In [1]: import numpy as np

In [2]: np.set_printoptions(precision=2, suppress=True, linewidth=100)

In [3]: feats = np.loadtxt("arr.csv", delimiter=",")

In [4]: print(feats)
[[-0.44 -0.12 -3.32 -0.32]
 [-0.65  0.3  -3.96 -0.96]
 [ 0.95 -2.91  0.86  3.86]
 [ 1.45 -3.91  2.36  5.36]
 [-0.61  0.22 -3.83 -0.83]
 [-0.8   0.61 -4.41 -1.41]
 [ 1.43 -3.87  2.3   5.3 ]
 [-0.91  0.83 -4.74 -1.74]
 [ 1.12 -3.24  1.36  4.36]
 [ 0.76 -2.53  0.29  3.29]
 [ 0.56 -2.11 -0.33  2.67]
 [-0.3  -0.39 -2.91  0.09]
 [ 0.58 -2.15 -0.27  2.73]
 [ 0.86 -2.72  0.58  3.58]
 [ 0.09 -1.18 -1.73  1.27]
 [-1.1   1.19 -5.29 -2.29]
 [-0.09 -0.83 -2.26  0.74]
 [ 0.43 -1.86 -0.71  2.29]
 [ 1.43 -3.87  2.3   5.3 ]
 [ 0.63 -2.27 -0.1   2.9 ]
 [ 0.45 -1.9  -0.65  2.35]
 [ 1.39 -3.79  2.18  5.18]
 [-0.3  -0.41 -2.89  0.11]]

In [5]: U, sv, VT = np.linalg.svd(feats)

In [6]: V = VT[:(sv > 1e-8).sum()]

In [7]: rng = np.random.default_rng(877)

In [8]: x0 = feats[21] + 3 * feats[13] + rng.integers(2) * np.eye(4)[2]

In [9]: print(x0)
[  3.98 -11.95   4.93  15.93]

In [10]: print(np.allclose(V.T @ V @ x0, x0))
False

In [11]: print(V.T @ V)
[[ 0.04 -0.09  0.12  0.14]
 [-0.09  0.37  0.08 -0.47]
 [ 0.12  0.08  0.98  0.04]
 [ 0.14 -0.47  0.04  0.61]]

In [12]: print(np.diag(V.T @ V))
[0.04 0.37 0.98 0.61]

In [13]: basis = feats[[0, 5]].astype(float)

In [14]: for _ in range(3):
    ...:     idx = np.linalg.norm(feats[:, None] - basis, axis=-1).argmin(axis=1)
    ...:     basis = np.array([feats[idx == j].mean(axis=0) for j in range(2)])
    ...: 

In [15]: print(idx)
[1 1 0 0 1 1 0 1 0 0 0 1 0 0 0 1 1 0 0 0 0 0 1]

In [16]: print(np.abs(basis[1] - basis[0]).argmax())
2

In [17]: print(basis[1] - basis[0])
[-1.45  2.89 -4.34 -4.34]

In [18]: print(basis)
[[ 0.87 -2.74  0.6   3.6 ]
 [-0.58  0.16 -3.73 -0.73]]

In [19]: E = np.load("block17.npy")

In [20]: print(E)
[[-2  0  0  0  0  0]
 [-2  2  0  0  0  0]
 [ 1  1  1  0  0  0]
 [ 2  2  0  0  0  0]
 [ 1 -1  2  0  2  0]
 [ 2  0  1 -2  2  1]]

In [21]: B = np.array([[-1, 0], [0, 0], [-2, -1], [2, 3], [-2, -1], [-2, 1]])

In [22]: print(np.einsum("ij->j", E))
[ 2  4  4 -2  4  1]

In [23]: print(np.einsum("ij,ij->i", E, E))
[ 4  8  3  8 10 14]

In [24]: print(np.einsum("ik,kj->ji", E, B))
[[  2   2  -3  -2  -9 -14]
 [  0   0  -1   0  -4  -8]]

In [25]: mat = np.load("x.npy")

In [26]: print(mat)
[[ 3  4  5]
 [ 6  7  8]
 [ 9 10 11]
 [12 13 14]
 [15 16 17]
 [18 19 20]]

In [27]: B = mat / np.linalg.norm(mat, axis=1, keepdims=True)

In [28]: G = B @ B.T

In [29]: print(np.argwhere(np.triu(np.abs(G) > 0.95, 1)))
[[0 1]
 [0 2]
 [0 3]
 [0 4]
 [0 5]
 [1 2]
 [1 3]
 [1 4]
 [1 5]
 [2 3]
 [2 4]
 [2 5]
 [3 4]
 [3 5]
 [4 5]]

In [30]: rank = np.linalg.matrix_rank(mat)

In [31]: print(rank)
2

In [32]: null = np.linalg.svd(mat)[2][rank:].T

In [33]: print([int(np.linalg.matrix_rank(np.delete(mat, i, axis=0))) for i in range(6)])
[2, 2, 2, 2, 2, 2]

In [34]: print(np.allclose(mat @ null, 0))
True

In [35]: U, sv, VT = np.linalg.svd(mat)

In [36]: print(np.argmax(sv[:-1] / (sv[1:] + 1e-6)) + 1)
2

In [37]: print(sv.round(2) + 0)
[53.51  1.41  0.  ]

In [38]: B = U[:, :2] @ np.diag(sv[:2]) @ VT[:2]

In [39]: print(np.round(np.linalg.norm(mat - B, 2), 2), round(sv[2], 2))
0.0 0.0

In [40]: print(np.linalg.matrix_rank(mat, rtol=0.05))
1

In [41]: print(np.round(np.abs(mat - B).max(), 2))
0.0

In [42]: print(B)
[[ 3.  4.  5.]
 [ 6.  7.  8.]
 [ 9. 10. 11.]
 [12. 13. 14.]
 [15. 16. 17.]
 [18. 19. 20.]]

In [43]: B = mat + rng.integers(-2, 3, (6, 2)) @ rng.integers(-2, 3, (2, 3))

In [44]: print(B)
[[ 6  4  7]
 [ 4  8  8]
 [12  7  9]
 [13 11 12]
 [11 18 17]
 [20 15 16]]

In [45]: print(np.round(np.linalg.svd(B - mat, compute_uv=False), 2) + 0)
[8.94 5.   0.  ]

In [46]: print(np.abs(B - mat).sum(axis=1))
[ 5  3  8  5  6 10]

In [47]: print(B - mat)
[[ 3  0  2]
 [-2  1  0]
 [ 3 -3 -2]
 [ 1 -2 -2]
 [-4  2  0]
 [ 2 -4 -4]]

In [48]: arr = rng.normal(size=(13, 4)) + 3 * np.array([0, 2, 0, 2])

In [49]: print(arr)
[[ 0.23  5.81  0.66  4.99]
 [-0.9   7.69 -0.48  5.9 ]
 [ 0.09  5.44 -0.04  7.17]
 [ 0.06  6.05 -0.42  6.93]
 [-1.51  5.88 -0.63  6.07]
 [ 1.38  5.32 -0.32  6.02]
 [-0.81  7.3  -0.9   6.95]
 [ 0.34  7.6   0.47  5.44]
 [ 0.09  6.26 -1.1   4.88]
 [ 1.66  7.    0.9   6.21]
 [ 0.9   3.98  0.4   5.34]
 [-0.66  5.1  -0.23  5.9 ]
 [ 1.16  6.48  1.39  5.91]]

In [50]: blk = np.stack([mat, -1 * mat, mat[::-1]])

In [51]: print((blk @ mat.T).shape)
(3, 6, 6)

In [52]: print(blk.sum(axis=0))
[[18 19 20]
 [15 16 17]
 [12 13 14]
 [ 9 10 11]
 [ 6  7  8]
 [ 3  4  5]]

In [53]: print(np.linalg.matrix_rank(blk.reshape(3, -1)))
2

In [54]: basis = arr[[1, 9]].astype(float)

In [55]: for _ in range(7):
    ...:     idx = np.linalg.norm(arr[:, None] - basis, axis=-1).argmin(axis=1)
    ...:     basis = np.array([arr[idx == j].mean(axis=0) for j in range(2)])
    ...: 

In [56]: print(idx)
[1 0 1 0 0 1 0 0 0 1 1 0 1]

In [57]: print(np.abs(basis[1] - basis[0]).argmax())
0

In [58]: print(basis[1] - basis[0])
[ 1.39 -0.88  0.97 -0.07]

In [59]: W0 = np.load("m.npy")

In [60]: print(W0)
[[-4 -3 -3  1]
 [ 5 -1 -3 -4]
 [-3  5 -1 -4]
 [ 6 -5 -9 -7]]

In [61]: def softmax(z):
    ...:     e = np.exp(z - z.max(axis=-1, keepdims=True))
    ...:     return e / e.sum(axis=-1, keepdims=True)
    ...: 

In [62]: print(np.round(softmax(W0[1]), 2) + 0)
[1. 0. 0. 0.]

In [63]: scores = W0 @ W0.T / np.sqrt(4)

In [64]: print(softmax(scores).round(6).argmax(axis=1))
[0 3 2 3]

In [65]: J = np.array([[1, 0, 0, 0, 0, 0],
    ...:     [-4, 1, 0, 0, 0, 0],
    ...:     [4, 8, 1, 0, 0, 0],
    ...:     [5, -1, -8, 1, 0, 0],
    ...:     [-1, -8, -6, 2, 1, 0],
    ...:     [9, -3, -6, 1, 0, 1]])

In [66]: print(J.reshape(2, -1))
[[ 1  0  0  0  0  0 -4  1  0  0  0  0  4  8  1  0  0  0]
 [ 5 -1 -8  1  0  0 -1 -8 -6  2  1  0  9 -3 -6  1  0  1]]

In [67]: print(J.ravel(order="F"))
[ 1 -4  4  5 -1  9  0  1  8 -1 -8 -3  0  0  1 -8 -6 -6  0  0  0  1  2  1  0  0  0  0  1  0  0  0  0
  0  0  1]

In [68]: blk = J.reshape(6, 2, -1)

In [69]: print(blk.sum(axis=1))
[[ 1  0  0]
 [-4  1  0]
 [ 4  8  1]
 [ 6 -1 -8]
 [ 1 -7 -6]
 [10 -3 -5]]

In [70]: print(blk[:, 0])
[[ 1  0  0]
 [-4  1  0]
 [ 4  8  1]
 [ 5 -1 -8]
 [-1 -8 -6]
 [ 9 -3 -6]]

In [71]: print(np.swapaxes(blk, 1, 2)[4])
[[-1  2]
 [-8  1]
 [-6  0]]

In [72]: print(np.einsum("ihd,jhd->hij", blk, blk).shape)
(2, 6, 6)
